$ python3 -q
>>> import numpy as np
>>> from numpy import linalg as LA
>>> np.set_printoptions(suppress=True, linewidth=160)
>>> m1 = np.loadtxt("out6.csv", delimiter=",")
>>> print(m1)
[[0. 0. 0. 0. 1. 0. 0.]
 [0. 0. 0. 0. 0. 0. 1.]
 [0. 0. 0. 0. 0. 0. 0.]
 [0. 0. 0. 0. 1. 0. 0.]
 [1. 0. 0. 1. 0. 0. 0.]
 [0. 0. 0. 0. 0. 0. 0.]
 [0. 1. 0. 0. 0. 0. 0.]]
>>> print(np.allclose(m1 @ m1.T, m1.T @ m1))
True
>>> print(np.round(LA.matrix_power(m1, 2), 2))
[[1. 0. 0. 1. 0. 0. 0.]
 [0. 1. 0. 0. 0. 0. 0.]
 [0. 0. 0. 0. 0. 0. 0.]
 [1. 0. 0. 1. 0. 0. 0.]
 [0. 0. 0. 0. 2. 0. 0.]
 [0. 0. 0. 0. 0. 0. 0.]
 [0. 0. 0. 0. 0. 0. 1.]]
>>> print(np.round(np.sort(np.abs(LA.eigvals(m1))), 2) + 0)
[0.   0.   0.   1.   1.   1.41 1.41]
>>> print((m1 + m1.T) / 2)
[[0. 0. 0. 0. 1. 0. 0.]
 [0. 0. 0. 0. 0. 0. 1.]
 [0. 0. 0. 0. 0. 0. 0.]
 [0. 0. 0. 0. 1. 0. 0.]
 [1. 0. 0. 1. 0. 0. 0.]
 [0. 0. 0. 0. 0. 0. 0.]
 [0. 1. 0. 0. 0. 0. 0.]]
>>> A = np.loadtxt("sample13.csv", delimiter=",")
>>> print(A)
[[ 6.  0.  3.  2.]
 [ 0.  5.  0.  0.]
 [ 3.  0. 14.  6.]
 [ 2.  0.  6.  9.]]
>>> U, sig, VT = LA.svd(m1)
>>> evecs = VT[:(sig > 1e-8).sum()]
>>> rng = np.random.default_rng(181461)
>>> x = m1[6] + -1 * m1[1] + rng.integers(2) * np.eye(7)[2]
>>> print(x)
[ 0.  1.  0.  0.  0.  0. -1.]
>>> print(np.round(np.diag(evecs.T @ evecs), 2))
[0.5 1.  0.  0.5 1.  0.  1. ]
>>> print(round(float(LA.norm(x - evecs.T @ evecs @ x)), 2))
0.0
>>> print(LA.matrix_rank(np.vstack([m1, x])))
4
